% ipython --no-banner

In [1]: import numpy as np

In [2]: import numpy.linalg as la

In [3]: np.set_printoptions(suppress=True, linewidth=200)

In [4]: def rd(a):
   ...:     return np.round(a, 2) + 0
   ...: 

In [5]: F = np.load("dump.npy")

In [6]: F
Out[6]: 
array([[  1,  -3,   0,   1,   1],
       [  3,  -9,   0,   3,   3],
       [  0,   0,   0,   0,   0],
       [  5, -15,   0,   5,   5],
       [  1,  -3,   0,   1,   1]])

In [7]: (F != 0).astype(int)
Out[7]: 
array([[1, 1, 0, 1, 1],
       [1, 1, 0, 1, 1],
       [0, 0, 0, 0, 0],
       [1, 1, 0, 1, 1],
       [1, 1, 0, 1, 1]])

In [8]: rd(la.det(F))
Out[8]: np.float64(0.0)

In [9]: mat = np.array([[5, -5, 0, -5, 0, -1, 1, -3, -4],
   ...:     [0, -4, -4, 1, -2, -1, 0, -5, -1],
   ...:     [-5, 5, -4, 0, 5, -5, -5, 5, -3],
   ...:     [-3, -4, -2, 3, 0, -5, 0, -2, 2],
   ...:     [1, 5, -4, 1, 1, 4, 0, 2, -2],
   ...:     [5, -5, -5, 5, -3, 1, 0, -1, -5],
   ...:     [4, 0, 3, -4, 2, -4, -3, -1, 5],
   ...:     [-5, -3, 1, 3, -2, -4, 5, 2, -5],
   ...:     [5, 5, -1, -1, -3, 4, 4, -3, 1],
   ...:     [-2, 1, -4, 2, -3, 3, 2, -5, 5],
   ...:     [-2, 3, -3, 5, 3, 3, -4, 2, 4],
   ...:     [5, 0, -5, -2, -3, 1, 3, 2, -5],
   ...:     [-3, -5, 4, -5, 4, 3, -4, -5, -1]])

In [10]: mat[-1] = mat[0] + -3 * mat[1]

In [11]: mat
Out[11]: 
array([[ 5, -5,  0, -5,  0, -1,  1, -3, -4],
       [ 0, -4, -4,  1, -2, -1,  0, -5, -1],
       [-5,  5, -4,  0,  5, -5, -5,  5, -3],
       [-3, -4, -2,  3,  0, -5,  0, -2,  2],
       [ 1,  5, -4,  1,  1,  4,  0,  2, -2],
       [ 5, -5, -5,  5, -3,  1,  0, -1, -5],
       [ 4,  0,  3, -4,  2, -4, -3, -1,  5],
       [-5, -3,  1,  3, -2, -4,  5,  2, -5],
       [ 5,  5, -1, -1, -3,  4,  4, -3,  1],
       [-2,  1, -4,  2, -3,  3,  2, -5,  5],
       [-2,  3, -3,  5,  3,  3, -4,  2,  4],
       [ 5,  0, -5, -2, -3,  1,  3,  2, -5],
       [ 5,  7, 12, -8,  6,  2,  1, 12, -1]])

In [12]: M2 = mat[0, 0] * mat[1:] - np.outer(mat[1:, 0], mat[0])

In [13]: print(M2)
[[  0 -20 -20   5 -10  -5   0 -25  -5]
 [  0   0 -20 -25  25 -30 -20  10 -35]
 [  0 -35 -10   0   0 -28   3 -19  -2]
 [  0  30 -20  10   5  21  -1  13  -6]
 [  0   0 -25  50 -15  10  -5  10  -5]
 [  0  20  15   0  10 -16 -19   7  41]
 [  0 -40   5 -10 -10 -25  30  -5 -45]
 [  0  50  -5  20 -15  25  15   0  25]
 [  0  -5 -20   0 -15  13  12 -31  17]
 [  0   5 -15  15  15  13 -18   4  12]
 [  0  25 -25  15 -15  10  10  25  -5]
 [  0  60  60 -15  30  15   0  75  15]]

In [14]: mat[:, 0] / mat[0, 0]
Out[14]: array([ 1. ,  0. , -1. , -0.6,  0.2,  1. ,  0.8, -1. ,  1. , -0.4, -0.4,  1. ,  1. ])

In [15]: P = mat @ la.solve(mat.T @ mat, mat.T)

In [16]: print(rd(np.diag(P)))
[0.84 0.17 0.87 0.66 0.43 0.79 0.72 0.73 0.87 0.52 0.65 0.92 0.83]

In [17]: rd(np.trace(P))
Out[17]: np.float64(9.0)

In [18]: Q, R = la.qr(mat)

In [19]: rd(np.abs(np.diag(R)))
Out[19]: array([14.46, 14.99, 15.79,  7.84,  7.39,  6.99,  5.16,  7.09,  6.43])

In [20]: rd(Q.T @ Q)
Out[20]: 
array([[1., 0., 0., 0., 0., 0., 0., 0., 0.],
       [0., 1., 0., 0., 0., 0., 0., 0., 0.],
       [0., 0., 1., 0., 0., 0., 0., 0., 0.],
       [0., 0., 0., 1., 0., 0., 0., 0., 0.],
       [0., 0., 0., 0., 1., 0., 0., 0., 0.],
       [0., 0., 0., 0., 0., 1., 0., 0., 0.],
       [0., 0., 0., 0., 0., 0., 1., 0., 0.],
       [0., 0., 0., 0., 0., 0., 0., 1., 0.],
       [0., 0., 0., 0., 0., 0., 0., 0., 1.]])

In [21]: np.allclose(R.T @ R, mat.T @ mat)
Out[21]: True

In [22]: Q, evecs = la.qr(mat[:, :1])[0], la.qr(mat[:, 1:])[0]

In [23]: sigma = la.svd(Q.T @ evecs, compute_uv=False)

In [24]: rd(sigma)
Out[24]: array([0.84])

In [25]: (sigma > 0.9).sum()
Out[25]: np.int64(0)

In [26]: x0 = np.array([-7, 5, 5, -1, -9, 5, 2, -2, -7])

In [27]: np.sign((mat @ x0).round(6))
Out[27]: array([-1, -1, -1, -1,  1, -1, -1,  1,  1,  1, -1,  1,  1])

In [28]: mat @ (2 * x0)
Out[28]: array([ -48,  -22,  -58,  -94,   36,  -42, -172,  122,   80,   36,  -86,   22,   18])

In [29]: mat @ np.ones(9)
Out[29]: array([-12., -16.,  -7., -11.,   8.,  -8.,   2.,  -8.,  11.,  -1.,  11.,  -4.,  36.])

In [30]: np.einsum("ij,j->i", mat, x0)
Out[30]: array([-24, -11, -29, -47,  18, -21, -86,  61,  40,  18, -43,  11,   9])

In [31]: data = np.loadtxt("a.csv", delimiter=",")

In [32]: data
Out[32]: 
array([[  20.23,  -38.  ,  119.58,  181.86, -140.54,    0.13, -179.75,  -80.38,  -79.58,  -60.31],
       [  20.44,  -40.31,  120.08,  179.78, -140.33,    0.11, -179.7 ,  -80.69,  -78.88,  -60.28],
       [  18.62,  -40.77,  119.39,  180.55, -141.86,    0.04, -177.2 ,  -80.1 ,  -79.56,  -58.25],
       [  20.39,  -41.18,  118.71,  178.68, -140.31,   -1.29, -180.47,  -81.68,  -80.36,  -59.89],
       [  19.66,  -40.23,  120.21,  180.12, -139.81,    0.39, -181.  ,  -80.91,  -78.9 ,  -63.14],
       [  19.16,  -40.05,  121.49,  179.91, -140.95,   -0.14, -181.58,  -81.49,  -80.86,  -59.58],
       [  21.25,  -39.75,  121.13,  179.88, -140.61,   -3.19, -182.13,  -77.88,  -79.01,  -59.38],
       [  19.98,  -39.72,  121.04,  179.73, -140.62,   -0.02, -178.89,  -79.76,  -79.61,  -61.07],
       [  19.72,  -39.37,  119.09,  179.66, -139.44,    0.04, -178.56,  -80.07,  -80.59,  -59.23],
       [  19.38,  -41.91,  122.08,  180.32, -141.01,    1.11, -178.71,  -78.86,  -82.37,  -60.12],
       [  20.24,  -40.82,  120.09,  179.8 , -140.44,    0.21, -182.47,  -79.67,  -78.46,  -61.13],
       [  21.55,  -41.09,  118.78,  180.34, -139.32,   -0.39, -179.76,  -79.55,  -79.92,  -59.63],
       [  19.6 ,  -40.11,  119.69,  180.16, -141.04,    0.37, -179.44,  -79.85,  -79.29,  -61.61],
       [  20.77,  -39.  ,  120.28,  178.18, -138.81,   -2.03, -179.06,  -79.11,  -80.74,  -60.76],
       [  19.04,  -41.62,  120.77,  179.88, -139.94,    1.04, -182.52,  -80.29,  -80.44,  -60.06],
       [  20.3 ,  -37.99,  120.33,  179.13, -139.58,    0.4 , -180.27,  -79.88,  -78.59,  -61.05],
       [  21.81,  -40.6 ,  118.64,  181.28, -140.2 ,   -0.2 , -180.79,  -77.76,  -78.89,  -60.92],
       [  19.54,  -39.69,  118.68,  180.99, -141.37,    1.48, -179.97,  -79.84,  -81.1 ,  -57.72],
       [  21.7 ,  -38.53,  120.74,  178.45, -140.46,    0.08, -180.62,  -82.13,  -80.95,  -60.24],
       [  19.99,  -39.15,  121.1 ,  178.7 , -137.51,    1.3 , -179.11,  -80.39,  -81.3 ,  -60.26],
       [  20.01,  -39.82,  122.94,  178.1 , -140.51,    2.33, -180.33,  -81.82,  -80.38,  -59.73],
       [  21.17,  -40.97,  119.79,  180.12, -138.94,    0.6 , -181.53,  -80.1 ,  -82.27,  -59.57],
       [  19.68,  -39.07,  120.08,  179.97, -138.47,   -1.09, -180.48,  -80.07,  -79.9 ,  -61.67],
       [  21.91,  -40.25,  119.11,  182.97, -139.03,    1.38, -178.48,  -79.65,  -79.43,  -60.49],
       [  20.51,  -39.45,  119.77,  178.18, -138.65,   -1.01, -178.94,  -78.61,  -78.09,  -58.75],
       [  19.16,  -39.72,  118.53,  179.05, -140.51,    1.4 , -180.18,  -80.92,  -78.84,  -60.2 ],
       [  19.01,  -41.94,  119.72,  180.25, -139.82,   -0.29, -180.19,  -78.13,  -79.31,  -61.47],
       [  20.7 ,  -38.31,  119.06,  179.26, -139.17,   -2.48, -178.99,  -80.02,  -80.05,  -57.91],
       [  19.84,  -40.19,  121.96,  180.56, -140.17,    0.5 , -180.4 ,  -80.34,  -78.93,  -60.1 ],
       [  20.4 ,  -39.92,  118.95,  180.05, -138.39,   -0.36, -180.87,  -78.74,  -81.69,  -62.02],
       [  20.1 ,  -40.88,  118.99,  180.55, -141.15,    0.61, -179.04,  -80.56,  -81.66,  -59.95],
       [  19.44,  -39.34,  120.68,  180.89, -140.15,    0.16, -180.71,  -79.69,  -78.87,  -60.06]])

In [33]: Ac = data - data.mean(axis=0)

In [34]: left, sigma, VT = la.svd(Ac, full_matrices=False)

In [35]: np.abs(VT[0]).argmax()
Out[35]: np.int64(5)

In [36]: np.abs(left[:, 0]).argmax()
Out[36]: np.int64(20)

In [37]: rd(Ac.mean(axis=0))
Out[37]: array([0., 0., 0., 0., 0., 0., 0., 0., 0., 0.])

In [38]: print(rd(np.abs(VT[-1])))
[0.19 0.32 0.19 0.42 0.49 0.34 0.08 0.49 0.17 0.13]

In [39]: x0 = np.array([-3, -2, 0, 0, 0, 1, -2, -2, 3, -1])

In [40]: y = data @ x0

In [41]: rd(la.pinv(data) @ data)
Out[41]: 
array([[1., 0., 0., 0., 0., 0., 0., 0., 0., 0.],
       [0., 1., 0., 0., 0., 0., 0., 0., 0., 0.],
       [0., 0., 1., 0., 0., 0., 0., 0., 0., 0.],
       [0., 0., 0., 1., 0., 0., 0., 0., 0., 0.],
       [0., 0., 0., 0., 1., 0., 0., 0., 0., 0.],
       [0., 0., 0., 0., 0., 1., 0., 0., 0., 0.],
       [0., 0., 0., 0., 0., 0., 1., 0., 0., 0.],
       [0., 0., 0., 0., 0., 0., 0., 1., 0., 0.],
       [0., 0., 0., 0., 0., 0., 0., 0., 1., 0.],
       [0., 0., 0., 0., 0., 0., 0., 0., 0., 1.]])

In [42]: rng = np.random.default_rng(5998)

In [43]: y = y + 0.3 * rng.normal(size=32)

In [44]: rd(y)
Out[44]: 
array([357.62, 363.49, 360.15, 363.3 , 371.42, 365.87, 355.39, 359.37, 354.6 , 354.82, 370.75, 355.71, 364.13, 348.05, 371.76, 361.41, 357.03, 356.35, 354.8 , 354.6 , 364.87, 355.04, 361.09, 355.18,
       355.72, 369.04, 366.83, 348.16, 366.05, 354.62, 356.59, 364.89])

In [45]: c, *_ = la.lstsq(data, y)

In [46]: rd(data.T @ (y - data @ c))
Out[46]: array([0., 0., 0., 0., 0., 0., 0., 0., 0., 0.])

In [47]: M2 = np.c_[data[:, :2] @ np.array([[4, -1], [5, -2]]), np.array([3, 0, 1, 0, 1, 1, 0, 1, 0, 1, 2, 2, 1, 1, 1, 2, 3, 2, 1, 1, 0, 1, 0, 0, 2, 3, 3, 2, 1, 0, 2, 3])]

In [48]: rd(M2)
Out[48]: 
array([[-109.08,   55.77,    3.  ],
       [-119.79,   60.18,    0.  ],
       [-129.37,   62.92,    1.  ],
       [-124.34,   61.97,    0.  ],
       [-122.51,   60.8 ,    1.  ],
       [-123.61,   60.94,    1.  ],
       [-113.75,   58.25,    0.  ],
       [-118.68,   59.46,    1.  ],
       [-117.97,   59.02,    0.  ],
       [-132.03,   64.44,    1.  ],
       [-123.14,   61.4 ,    2.  ],
       [-119.25,   60.63,    2.  ],
       [-122.15,   60.62,    1.  ],
       [-111.92,   57.23,    1.  ],
       [-131.94,   64.2 ,    1.  ],
       [-108.75,   55.68,    2.  ],
       [-115.76,   59.39,    3.  ],
       [-120.29,   59.84,    2.  ],
       [-105.85,   55.36,    1.  ],
       [-115.79,   58.31,    1.  ],
       [-119.06,   59.63,    0.  ],
       [-120.17,   60.77,    1.  ],
       [-116.63,   58.46,    0.  ],
       [-113.61,   58.59,    0.  ],
       [-115.21,   58.39,    2.  ],
       [-121.96,   60.28,    3.  ],
       [-133.66,   64.87,    3.  ],
       [-108.75,   55.92,    2.  ],
       [-121.59,   60.54,    1.  ],
       [-118.  ,   59.44,    0.  ],
       [-124.  ,   61.66,    2.  ],
       [-118.94,   59.24,    3.  ]])

In [49]: rd(la.norm(M2 - data @ la.lstsq(data, M2)[0], axis=0))
Out[49]: array([0.  , 0.  , 4.58])

In [50]: la.matrix_rank(M2)
Out[50]: np.int64(3)

In [51]: la.matrix_rank(np.c_[data, M2])
Out[51]: np.int64(11)

In [52]: J = np.load("mat.npy")

In [53]: rd(J)
Out[53]: 
array([[ 1.  ,  0.  ,  0.  ,  0.  ,  0.  ,  0.  ,  0.  ,  0.  ,  0.  ,  0.  ,  0.  ,  0.  ],
       [ 0.  ,  1.  ,  0.  ,  0.  ,  0.  ,  0.  ,  0.  ,  0.  ,  0.  ,  0.  ,  0.  ,  0.  ],
       [ 0.  ,  0.  ,  0.87,  0.  ,  0.  ,  0.  ,  0.  ,  0.  ,  0.5 ,  0.  ,  0.  ,  0.  ],
       [ 0.  ,  0.  ,  0.  ,  1.  ,  0.  ,  0.  ,  0.  ,  0.  ,  0.  ,  0.  ,  0.  ,  0.  ],
       [ 0.  ,  0.  ,  0.  ,  0.  ,  1.  ,  0.  ,  0.  ,  0.  ,  0.  ,  0.  ,  0.  ,  0.  ],
       [ 0.  ,  0.  ,  0.  ,  0.  ,  0.  ,  1.  ,  0.  ,  0.  ,  0.  ,  0.  ,  0.  ,  0.  ],
       [ 0.  ,  0.  ,  0.  ,  0.  ,  0.  ,  0.  ,  1.  ,  0.  ,  0.  ,  0.  ,  0.  ,  0.  ],
       [ 0.  ,  0.  ,  0.  ,  0.  ,  0.  ,  0.  ,  0.  ,  1.  ,  0.  ,  0.  ,  0.  ,  0.  ],
       [ 0.  ,  0.  , -0.5 ,  0.  ,  0.  ,  0.  ,  0.  ,  0.  ,  0.87,  0.  ,  0.  ,  0.  ],
       [ 0.  ,  0.  ,  0.  ,  0.  ,  0.  ,  0.  ,  0.  ,  0.  ,  0.  ,  1.  ,  0.  ,  0.  ],
       [ 0.  ,  0.  ,  0.  ,  0.  ,  0.  ,  0.  ,  0.  ,  0.  ,  0.  ,  0.  ,  1.  ,  0.  ],
       [ 0.  ,  0.  ,  0.  ,  0.  ,  0.  ,  0.  ,  0.  ,  0.  ,  0.  ,  0.  ,  0.  ,  1.  ]])

In [54]: print(rd(J.T @ J))
[[1. 0. 0. 0. 0. 0. 0. 0. 0. 0. 0. 0.]
 [0. 1. 0. 0. 0. 0. 0. 0. 0. 0. 0. 0.]
 [0. 0. 1. 0. 0. 0. 0. 0. 0. 0. 0. 0.]
 [0. 0. 0. 1. 0. 0. 0. 0. 0. 0. 0. 0.]
 [0. 0. 0. 0. 1. 0. 0. 0. 0. 0. 0. 0.]
 [0. 0. 0. 0. 0. 1. 0. 0. 0. 0. 0. 0.]
 [0. 0. 0. 0. 0. 0. 1. 0. 0. 0. 0. 0.]
 [0. 0. 0. 0. 0. 0. 0. 1. 0. 0. 0. 0.]
 [0. 0. 0. 0. 0. 0. 0. 0. 1. 0. 0. 0.]
 [0. 0. 0. 0. 0. 0. 0. 0. 0. 1. 0. 0.]
 [0. 0. 0. 0. 0. 0. 0. 0. 0. 0. 1. 0.]
 [0. 0. 0. 0. 0. 0. 0. 0. 0. 0. 0. 1.]]

In [55]: rd(la.norm(J, axis=0))
Out[55]: array([1., 1., 1., 1., 1., 1., 1., 1., 1., 1., 1., 1.])

In [56]: print(rd(la.det(J)))
1.0

In [57]: rd(np.sort(la.eigvals(J).real))
Out[57]: array([0.87, 0.87, 1.  , 1.  , 1.  , 1.  , 1.  , 1.  , 1.  , 1.  , 1.  , 1.  ])

In [58]: print((J != 0).astype(int))
[[1 0 0 0 0 0 0 0 0 0 0 0]
 [0 1 0 0 0 0 0 0 0 0 0 0]
 [0 0 1 0 0 0 0 0 1 0 0 0]
 [0 0 0 1 0 0 0 0 0 0 0 0]
 [0 0 0 0 1 0 0 0 0 0 0 0]
 [0 0 0 0 0 1 0 0 0 0 0 0]
 [0 0 0 0 0 0 1 0 0 0 0 0]
 [0 0 0 0 0 0 0 1 0 0 0 0]
 [0 0 1 0 0 0 0 0 1 0 0 0]
 [0 0 0 0 0 0 0 0 0 1 0 0]
 [0 0 0 0 0 0 0 0 0 0 1 0]
 [0 0 0 0 0 0 0 0 0 0 0 1]]

In [59]: W = np.array([[9, -4],
    ...:     [-5, 2],
    ...:     [8, -6],
    ...:     [1, 3],
    ...:     [5, 9],
    ...:     [0, -4],
    ...:     [-7, -9],
    ...:     [8, -5],
    ...:     [7, -7],
    ...:     [-3, 0],
    ...:     [-1, -4],
    ...:     [8, -4]])

In [60]: c = np.array([0, -1])

In [61]: act = np.maximum(J @ W + c, 0)

In [62]: la.matrix_rank(act)
Out[62]: np.int64(2)

In [63]: rd(act)
Out[63]: 
array([[ 9.  ,  0.  ],
       [ 0.  ,  1.  ],
       [10.43,  0.  ],
       [ 1.  ,  2.  ],
       [ 5.  ,  8.  ],
       [ 0.  ,  0.  ],
       [ 0.  ,  0.  ],
       [ 8.  ,  0.  ],
       [ 2.06,  0.  ],
       [ 0.  ,  0.  ],
       [ 0.  ,  0.  ],
       [ 8.  ,  0.  ]])

In [64]: Z = np.array([[0, 2], [2, 0]])

In [65]: (act @ Z).round(6).argmax(axis=1)
Out[65]: array([1, 0, 1, 0, 0, 0, 0, 1, 1, 0, 0, 1])

In [66]: Z = np.array([[1, -1, -1, 2], [2, -1, 0, 2], [0, -1, 0, -1], [2, 1, -1, 0]])

In [67]: A = (rng.random((20, 4)) < 0.25) @ Z

In [68]: print(A)
[[ 2  1 -1  0]
 [ 0 -1  0 -1]
 [ 0  0  0  0]
 [ 3 -2 -1  4]
 [ 0 -1  0 -1]
 [ 2  1 -1  0]
 [ 0  0  0  0]
 [ 3 -3 -1  3]
 [ 2  1 -1  0]
 [ 1 -1 -1  2]
 [ 4 -1 -1  1]
 [ 3 -3 -1  3]
 [ 1 -2 -1  1]
 [ 0  0  0  0]
 [ 0 -1  0 -1]
 [ 1 -1 -1  2]
 [ 0  0  0  0]
 [ 3  0 -2  2]
 [ 0  0  0  0]
 [ 0  0  0  0]]

In [69]: Q, evecs = la.qr(A[:, :3])[0], la.qr(A[:, 3:])[0]

In [70]: sigma = la.svd(Q.T @ evecs, compute_uv=False)

In [71]: (sigma > 0.9).sum()
Out[71]: np.int64(0)

In [72]: rd(la.norm(Q @ Q.T - evecs @ evecs.T, 2))
Out[72]: np.float64(1.0)
